$ python3 -q
>>> import numpy as np
>>> np.set_printoptions(precision=1, suppress=True, linewidth=140)
>>> def rd(a):
...     return np.round(a, 1) + 0
... 
>>> m1 = np.array([[-0.4, -0.1, 0.0, 1.0],
...     [0.0, 0.2, 0.5, -1.0],
...     [-0.3, 0.1, -0.3, 1.2],
...     [3.1, 2.7, 1.5, -7.8],
...     [0.1, 0.5, -0.9, 2.0],
...     [-2.4, -1.7, -1.1, 6.6],
...     [1.7, 1.6, 0.9, -4.2],
...     [-3.1, -2.1, -1.7, 8.7],
...     [0.4, 0.7, -0.8, 1.4],
...     [1.9, 1.9, 0.8, -4.2],
...     [-2.1, -1.8, -0.9, 4.8],
...     [-1.0, -0.6, -0.5, 2.8],
...     [-0.6, -0.3, -1.2, 3.7],
...     [0.5, 1.4, -0.2, 0.4]])
>>> print(m1)
[[-0.4 -0.1  0.   1. ]
 [ 0.   0.2  0.5 -1. ]
 [-0.3  0.1 -0.3  1.2]
 [ 3.1  2.7  1.5 -7.8]
 [ 0.1  0.5 -0.9  2. ]
 [-2.4 -1.7 -1.1  6.6]
 [ 1.7  1.6  0.9 -4.2]
 [-3.1 -2.1 -1.7  8.7]
 [ 0.4  0.7 -0.8  1.4]
 [ 1.9  1.9  0.8 -4.2]
 [-2.1 -1.8 -0.9  4.8]
 [-1.  -0.6 -0.5  2.8]
 [-0.6 -0.3 -1.2  3.7]
 [ 0.5  1.4 -0.2  0.4]]
>>> cent = m1[[8, 10]].astype(float)
>>> for _ in range(4):
...     z = np.linalg.norm(m1[:, None] - cent, axis=-1).argmin(axis=1)
...     cent = np.array([m1[z == j].mean(axis=0) for j in range(2)])
... 
>>> print(z)
[0 0 0 0 0 1 0 1 0 0 1 1 1 0]
>>> print(rd(cent[1] - cent[0]))
[-2.6 -2.3 -1.2  6.6]
>>> print(np.bincount(z))
[9 5]
>>> other = np.c_[m1[:, :1] @ np.array([[-5]]), np.array([0, -2, 0, 1, -1, 2, -3, -2, -1, 2, 3, -1, 1, 0])]
>>> print(other)
[[  2.    0. ]
 [  0.   -2. ]
 [  1.5   0. ]
 [-15.5   1. ]
 [ -0.5  -1. ]
 [ 12.    2. ]
 [ -8.5  -3. ]
 [ 15.5  -2. ]
 [ -2.   -1. ]
 [ -9.5   2. ]
 [ 10.5   3. ]
 [  5.   -1. ]
 [  3.    1. ]
 [ -2.5   0. ]]
>>> print(rd(np.linalg.lstsq(m1, other[:, 0])[0]))
[-5.  0.  0.  0.]
>>> print(rd(np.linalg.norm(np.linalg.qr(m1)[0].T @ other, axis=0) ** 2 / ((other ** 2).sum(axis=0) + 1e-12)))
[1. 0.]
>>> hat = m1 @ np.linalg.solve(m1.T @ m1, m1.T)
>>> print(rd(np.diag(hat)))
[0.2 0.2 0.2 0.3 0.3 0.6 0.2 0.3 0.3 0.2 0.3 0.1 0.3 0.5]
>>> print(rd(np.trace(hat)))
4.0
>>> print(rd(hat @ m1[:, 3]))
[ 1.  -1.   1.2 -7.8  2.   6.6 -4.2  8.7  1.4 -4.2  4.8  2.8  3.7  0.4]
>>> print(rd(np.linalg.eigvalsh(hat)))
[0. 0. 0. 0. 0. 0. 0. 0. 0. 0. 1. 1. 1. 1.]
>>> Ac = m1 - m1.mean(axis=0)
>>> left, sig, vt = np.linalg.svd(Ac, full_matrices=False)
>>> print(rd(sig))
[18.   2.3  0.7  0.2]
>>> print((np.sign(left[:, 0]) == np.sign(left[0, 0])).astype(int))
[1 0 1 0 1 1 0 1 1 0 1 1 1 0]
>>> print(rd(Ac.mean(axis=0)))
[0. 0. 0. 0.]
>>> print(rd(np.abs(vt[-1])))
[0.7 0.3 0.6 0.3]
>>> print(np.linalg.matrix_rank(Ac))
4
>>> print(rd(vt[0] * np.sign(vt[0, np.abs(vt[0]).argmax()])))
[-0.3 -0.3 -0.2  0.9]
>>> print(rd(sig ** 2 / (sig ** 2).sum()))
[1. 0. 0. 0.]
>>> print(np.searchsorted(np.cumsum(sig ** 2) / (sig ** 2).sum(), 0.9) + 1)
1
>>> data = np.load("run8.npy")
>>> print(data)
[[0 3 0 2]
 [0 0 3 2]
 [0 0 0 0]
 [0 0 0 0]]
>>> r = np.linalg.matrix_rank(data)
>>> print(r)
2
>>> N = np.linalg.svd(data)[2][r:].T
>>> print(np.allclose(data @ N, 0))
True
>>> print(N.shape)
(4, 2)
>>> print(np.linalg.matrix_rank(data.T @ data), np.linalg.matrix_rank(data @ data.T))
2 2
>>> print(rd(data @ N))
[[0. 0.]
 [0. 0.]
 [0. 0.]
 [0. 0.]]
>>> hat = np.triu(np.array([[3, -3, 2, -3], [-3, 2, -2, -3], [-3, 0, -1, 1], [-2, 2, 2, -3]]), 1) + np.eye(4)
>>> other = hat @ data @ np.linalg.inv(hat)
>>> print(np.trace(other), np.trace(data))
0.0 0
>>> print(rd(np.linalg.det(other)))
0.0
>>> print(hat @ data - data @ hat)
[[ 0.  0. -3.  3.]
 [ 0.  0.  0. -3.]
 [ 0.  0.  0.  0.]
 [ 0.  0.  0.  0.]]
>>> u = np.array([-4, 5])
>>> print(np.array([np.convolve(row, u, "same") for row in data]))
[[  0 -12  15  -8]
 [  0   0 -12   7]
 [  0   0   0   0]
 [  0   0   0   0]]
>>> print(np.convolve(data[2], u))
[0 0 0 0 0]
>>> print(np.correlate(data[2], data[1], "full"))
[0 0 0 0 0 0 0]
>>> print(np.cross(data[2, :3], data[1, :3]))
[0 0 0]
>>> print(np.polyval(u, data[2]))
[5 5 5 5]
>>> X = np.load("sample11.npy")
>>> print(rd(X))
[[ 0.  -0.2  0.   0. ]
 [-0.2  0.9  0.2  0.2]
 [ 0.   0.2  0.   0. ]
 [ 0.   0.2  0.   0. ]]
>>> left, sig, vt = np.linalg.svd(X)
>>> evecs = vt[:(sig > 1e-8).sum()]
>>> rng = np.random.default_rng(35491)
>>> x0 = X[3] + 2 * X[1] + rng.integers(2) * np.eye(4)[2]
>>> print(rd(x0))
[-0.4  2.   1.4  0.4]
>>> print(rd(np.diag(evecs.T @ evecs)))
[0.  0.9 0.  0. ]
>>> print(rd(np.linalg.norm(x0 - evecs.T @ evecs @ x0)))
1.0
>>> print(np.linalg.matrix_rank(np.vstack([X, x0])))
2
>>> print(rd(np.trace(np.linalg.pinv(X) @ X)))
1.0
>>> print(rd(np.linalg.norm(X[3], 1)), rd(np.linalg.norm(X[3], np.inf)))
0.3 0.2
>>> print(np.linalg.norm(X, axis=1).argmax())
1
>>> print(rd(np.linalg.norm(X[3] - X[1])))
0.8
>>> print(rd(np.linalg.norm(X) ** 2 / np.linalg.norm(X, 2) ** 2))
1.0
>>> hat = np.triu(np.array([[-5, 6, -4, 4], [7, -3, 9, -1], [9, 6, 6, 1], [-2, -3, -5, -7]]), 1) + np.eye(4)
>>> other = hat @ X @ np.linalg.inv(hat)
>>> print(rd(np.poly(other)))
[ 1. -1.  0.  0.  0.]
>>> print(rd(np.linalg.det(other)))
0.0
>>> gram = X.T @ X
>>> print(rd(gram))
[[ 0.  -0.2  0.   0. ]
 [-0.2  0.9  0.2  0.2]
 [ 0.   0.2  0.   0. ]
 [ 0.   0.2  0.   0. ]]
>>> print(rd(np.linalg.eigvalsh(gram)[::-1]))
[1. 0. 0. 0.]
>>> print((X @ X.T).shape)
(4, 4)
>>> J = np.loadtxt("case2.csv", delimiter=",")
>>> print(rd(J))
[[-0.4 -2.3 -1.6 -0.9 -0.5]
 [ 2.8 -0.5  0.3 -0.1 -0.8]
 [ 0.6  1.4 -2.5  0.6  0.2]
 [ 0.2  0.9  0.  -2.7  0.9]
 [ 0.6 -1.   0.   0.6  2.7]]
>>> other = np.array([[2, 1, 1], [0, 5, 2], [5, 3, 4], [3, 2, 0]])
>>> print(np.vstack([data, other.T]).shape)
(7, 4)
>>> print(np.einsum("ik,kj->ji", data, other))
[[ 6 21  0  0]
 [19 13  0  0]
 [ 6 12  0  0]]
>>> print(data @ other)
[[ 6 19  6]
 [21 13 12]
 [ 0  0  0]
 [ 0  0  0]]
>>> print(np.einsum("ij->j", data))
[0 3 3 4]
>>> x0 = np.array([-1, 1, 1, -1, 2])
>>> rhs = J @ x0
>>> print(rd(rhs))
[-3.7 -4.4 -1.9  5.1  3.2]
>>> print(rd(np.linalg.solve(J, 5 * rhs)))
[-5.  5.  5. -5. 10.]
>>> print(rd(np.linalg.solve(J, rhs)))
[-1.  1.  1. -1.  2.]
>>> x0 = np.array([2, 0, 3, 1, 1])
>>> rhs = J @ x0
>>> coef, lr = np.zeros(5), 1 / np.linalg.norm(J, 2) ** 2
>>> for i in range(40):
...     coef -= lr * J.T @ (J @ coef - rhs)
...     if i % 10 == 0: print(i, round(np.linalg.norm(J @ coef - rhs), 1))
... 
0 0.0
10 0.0
20 0.0
30 0.0
>>> print(rd(np.linalg.cond(J)))
1.0
>>> t3 = np.stack([J, -2 * J, J[::-1]])
>>> print(rd(np.einsum("bij,cij->bc", t3, t3)))
[[ 45. -90.   9.]
 [-90. 180. -18.]
 [  9. -18.  45.]]
>>> print(np.linalg.matrix_rank(t3.reshape(3, -1)))
2
>>> print(rd(t3.sum(axis=0)))
[[ 1.   1.3  1.6  1.5  3.2]
 [-2.6  1.3 -0.4 -2.6  1.6]
 [ 0.   0.   0.   0.   0. ]
 [ 2.6 -1.3  0.4  2.6 -1.6]
 [-1.  -1.3 -1.6 -1.5 -3.2]]
>>> print(rd(np.linalg.det(t3)))
[  243. -7776.   243.]
>>> print(t3.shape)
(3, 5, 5)
>>> M = np.loadtxt("mat.csv", delimiter=",")
>>> print(M)
[[4. 1. 4. 2.]
 [1. 0. 3. 2.]
 [4. 3. 2. 3.]
 [2. 2. 3. 2.]]
>>> O, evecs = np.linalg.qr(M[:, :1])[0], np.linalg.qr(M[:, 1:])[0]
>>> sig = np.linalg.svd(O.T @ evecs, compute_uv=False)
>>> print(rd(sig))
[1.]
>>> print(rd(np.linalg.norm(O @ O.T - evecs @ evecs.T, 2)))
1.0
>>> print(rd(np.degrees(np.arccos(sig.clip(0, 1)))))
[17.1]
>>> print(rd(np.linalg.norm(M, 1)), rd(np.linalg.norm(M, np.inf)))
12.0 12.0
>>> print(rd(np.linalg.norm(M, "nuc")))
14.9
>>> print(rd(np.linalg.norm(M, 2)))
10.0
>>> print(M[0] @ M[3])
26.0
>>> print(rd(np.linalg.norm(M, axis=0)))
[6.1 3.7 6.2 4.6]
>>> print(rd(np.linalg.norm(M, axis=1)))
[6.1 3.7 6.2 4.6]
>>> print([round(float(np.linalg.det(M[:i, :i])), 2) + 0 for i in range(1, 5)])
[4.0, -1.0, -14.0, 29.0]
>>> print(np.all(np.linalg.eigvalsh(M) > 0))
False
>>> other = np.array([[5, 5, 4], [5, 5, 2]])
>>> cent = np.kron(other, X)
>>> print(cent.shape)
(8, 12)
>>> print(np.linalg.matrix_rank(cent))
2
>>> print(rd(np.linalg.norm(cent, 2)), rd(np.linalg.norm(other, 2) * np.linalg.norm(X, 2)))
10.9 10.9
>>> E = np.load("m.npy")
>>> print(E)
[[-6.3 -8.4 -2.3]
 [-7.1 -9.3 -3.7]
 [-5.3 -9.5 -2.4]
 [-5.2 -7.6 -3.4]
 [-5.7 -9.6 -2.7]
 [-5.4 -7.7 -3.3]
 [-6.7 -8.6 -1.8]
 [-7.2 -8.6 -3.1]
 [-5.  -8.8 -3.5]
 [-5.8 -8.4 -3.2]]
>>> z = E[:, 0] > np.median(E[:, 0])
>>> u = E[z].mean(axis=0) - E[~z].mean(axis=0)
>>> print(z.astype(int))
[0 0 1 1 1 1 0 0 1 0]
>>> K = np.loadtxt("out4.csv", delimiter=",")
>>> print(K)
[[ 0. -2.  2. -6. -3.]
 [-2. -2. -3. -2.  1.]
 [ 2. -3. -2. -6. -1.]
 [-6. -2. -6.  2.  6.]
 [-3.  1. -1.  6. -4.]]
>>> other = K / np.linalg.norm(K, axis=1, keepdims=True)
>>> gram = other @ other.T
>>> print(rd(gram))
[[ 1.   0.2  0.8 -0.5 -0.5]
 [ 0.2  1.   0.6  0.7 -0.2]
 [ 0.8  0.6  1.  -0.2 -0.7]
 [-0.5  0.7 -0.2  1.   0.1]
 [-0.5 -0.2 -0.7  0.1  1. ]]
>>> print(np.argwhere(np.triu(np.abs(gram) > 0.95, 1)))
[]
>>> print((gram - 2 * np.eye(5)).round(6).argmax(axis=1))
[2 3 0 1 3]
>>> print(rd(gram[3]))
[-0.5  0.7 -0.2  1.   0.1]
>>> print((np.abs(gram) > 0.9).astype(int))
[[1 0 0 0 0]
 [0 1 0 0 0]
 [0 0 1 0 0]
 [0 0 0 1 0]
 [0 0 0 0 1]]
>>> ev, evecs = np.linalg.eigh(K)
>>> print(rd(np.abs(evecs[:, -1])))
[0.5 0.1 0.4 0.7 0.4]
>>> print((ev > 1e-8).sum(), (ev < -1e-8).sum())
2 3
>>> print(rd(np.linalg.svd(K, compute_uv=False)))
[12.6 10.5  5.5  2.8  0.2]
>>> print(np.abs(evecs[:, -1]).round(6).argmax())
3
>>> th = np.radians(135)
>>> R = np.eye(5)
>>> R[4, 4] = R[2, 2] = np.cos(th)
>>> R[4, 2], R[2, 4] = -np.sin(th), np.sin(th)
>>> print(rd(R))
[[ 1.   0.   0.   0.   0. ]
 [ 0.   1.   0.   0.   0. ]
 [ 0.   0.  -0.7  0.   0.7]
 [ 0.   0.   0.   1.   0. ]
 [ 0.   0.  -0.7  0.  -0.7]]
>>> other = K @ R.T
>>> print(np.allclose(np.linalg.norm(K, axis=1), np.linalg.norm(other, axis=1)))
True
>>> u = np.array([2, 0, 2, 3, 0])
>>> other = R + np.outer(u, np.eye(5)[1])
>>> print(rd(np.linalg.det(other) / np.linalg.det(R)), rd(1 + np.linalg.solve(R, u)[1]))
1.0 1.0
>>> print(np.linalg.matrix_rank(np.linalg.inv(other) - np.linalg.inv(R), tol=1e-8))
1
